% python3 -q
>>> import numpy as np
>>> np.set_printoptions(precision=3, suppress=True, linewidth=200, legacy="1.25")
>>> def tidy(a):
...     return np.round(a, 3) + 0
... 
>>> A = np.load("x.npy")
>>> A
array([[0, 0, 0, 1, 0, 1],
       [0, 0, 0, 0, 0, 0],
       [0, 0, 0, 0, 1, 0],
       [1, 0, 0, 0, 0, 1],
       [0, 0, 1, 0, 0, 0],
       [1, 0, 0, 1, 0, 0]])
>>> left, sigma, vt = np.linalg.svd(A)
>>> tidy(sigma)
array([2., 1., 1., 1., 1., 0.])
>>> B = left[:, :5] @ np.diag(sigma[:5]) @ vt[:5]
>>> tidy(np.linalg.norm(A - B) / np.linalg.norm(A))
0.0
>>> tidy(np.abs(A - B).max())
0.0
>>> ev, evecs = np.linalg.eigh(A)
>>> tidy(ev.sum()), np.trace(A)
(0.0, 0)
>>> tidy(np.linalg.eigvalsh(A @ A))
array([0., 1., 1., 1., 1., 4.])
>>> np.unique(ev.round(6) + 0, return_counts=True)[1]
array([3, 1, 1, 1])
>>> np.abs(evecs[:, -1]).round(6).argmax()
0
>>> tidy(evecs.T @ A @ evecs)
array([[-1.,  0.,  0.,  0.,  0.,  0.],
       [ 0., -1.,  0.,  0.,  0.,  0.],
       [ 0.,  0., -1.,  0.,  0.,  0.],
       [ 0.,  0.,  0.,  0.,  0.,  0.],
       [ 0.,  0.,  0.,  0.,  1.,  0.],
       [ 0.,  0.,  0.,  0.,  0.,  2.]])
>>> tidy(evecs.T @ evecs)
array([[1., 0., 0., 0., 0., 0.],
       [0., 1., 0., 0., 0., 0.],
       [0., 0., 1., 0., 0., 0.],
       [0., 0., 0., 1., 0., 0.],
       [0., 0., 0., 0., 1., 0.],
       [0., 0., 0., 0., 0., 1.]])
>>> tidy(np.linalg.eigvalsh(A + -1 * np.eye(6)))
array([-2., -2., -2., -1.,  0.,  1.])
>>> tidy(ev)
array([-1., -1., -1.,  0.,  1.,  2.])
